$ ipython --no-banner

In [1]: import numpy as np

In [2]: np.set_printoptions(precision=2, suppress=True, linewidth=100, legacy="1.25")

In [3]: M = np.loadtxt("data.csv", delimiter=",")

In [4]: M
Out[4]: 
array([[  9.,  -6., -12.,  -3.,  -3.,   0.,   6., -12., -15.,   6.],
       [ -6.,   4.,   8.,   2.,   2.,   0.,  -4.,   8.,  10.,  -4.],
       [-12.,   8.,  16.,   4.,   4.,   0.,  -8.,  16.,  20.,  -8.],
       [ -3.,   2.,   4.,   1.,   1.,   0.,  -2.,   4.,   5.,  -2.],
       [ -3.,   2.,   4.,   1.,   1.,   0.,  -2.,   4.,   5.,  -2.],
       [  0.,   0.,   0.,   0.,   0.,   0.,   0.,   0.,   0.,   0.],
       [  6.,  -4.,  -8.,  -2.,  -2.,   0.,   4.,  -8., -10.,   4.],
       [-12.,   8.,  16.,   4.,   4.,   0.,  -8.,  16.,  20.,  -8.],
       [-15.,  10.,  20.,   5.,   5.,   0., -10.,  20.,  25., -10.],
       [  6.,  -4.,  -8.,  -2.,  -2.,   0.,   4.,  -8., -10.,   4.]])

In [5]: # symmetric

In [6]: np.round(np.sort(np.linalg.eigvals(M).real), 2) + 0
Out[6]: array([ 0.,  0.,  0.,  0.,  0.,  0.,  0.,  0.,  0., 80.])

In [7]: (np.linalg.matrix_power((M != 0) + (M.T != 0) + np.eye(10), 10) > 0).astype(int)
Out[7]: 
array([[1, 1, 1, 1, 1, 0, 1, 1, 1, 1],
       [1, 1, 1, 1, 1, 0, 1, 1, 1, 1],
       [1, 1, 1, 1, 1, 0, 1, 1, 1, 1],
       [1, 1, 1, 1, 1, 0, 1, 1, 1, 1],
       [1, 1, 1, 1, 1, 0, 1, 1, 1, 1],
       [0, 0, 0, 0, 0, 1, 0, 0, 0, 0],
       [1, 1, 1, 1, 1, 0, 1, 1, 1, 1],
       [1, 1, 1, 1, 1, 0, 1, 1, 1, 1],
       [1, 1, 1, 1, 1, 0, 1, 1, 1, 1],
       [1, 1, 1, 1, 1, 0, 1, 1, 1, 1]])

In [8]: round(np.linalg.norm(M, 2) / np.linalg.norm(M), 2)
Out[8]: 1.0

In [9]: np.argsort(-np.linalg.norm(M, axis=0).round(6), kind="stable")[:3]
Out[9]: array([8, 2, 7])

In [10]: [round(float(x), 2) for x in np.linalg.svd(M, compute_uv=False)[:3]]
Out[10]: [80.0, 0.0, 0.0]

In [11]: np.linalg.cond(M) > 100
Out[11]: True

In [12]: X = np.load("sample15.npy")

In [13]: X
Out[13]: 
array([[ -2,  -2,  -2,  -2,  -2,  -2,  -2,  -2],
       [ -2,  -4,  -4,  -4,  -4,  -4,  -4,  -4],
       [ -2,  -4,  -6,  -6,  -6,  -6,  -6,  -6],
       [ -2,  -4,  -6,  -8,  -8,  -8,  -8,  -8],
       [ -2,  -4,  -6,  -8, -10, -10, -10, -10],
       [ -2,  -4,  -6,  -8, -10, -12, -12, -12],
       [ -2,  -4,  -6,  -8, -10, -12, -14, -14],
       [ -2,  -4,  -6,  -8, -10, -12, -14, -16]])

In [14]: # symmetric, so the eigenvalues are real

In [15]: u = np.array([1, 1, 0, 2, 3, 3, 0, 1])

In [16]: A2 = X + np.outer(u, np.eye(8)[2])

In [17]: round(np.linalg.det(A2) / np.linalg.det(X), 2), np.round(1 + np.linalg.solve(X, u)[2], 2)
Out[17]: (2.5, 2.5)

In [18]: np.linalg.matrix_rank(np.linalg.inv(A2) - np.linalg.inv(X), tol=1e-8)
Out[18]: 1

In [19]: np.linalg.matrix_rank(A2 - X)
Out[19]: 1
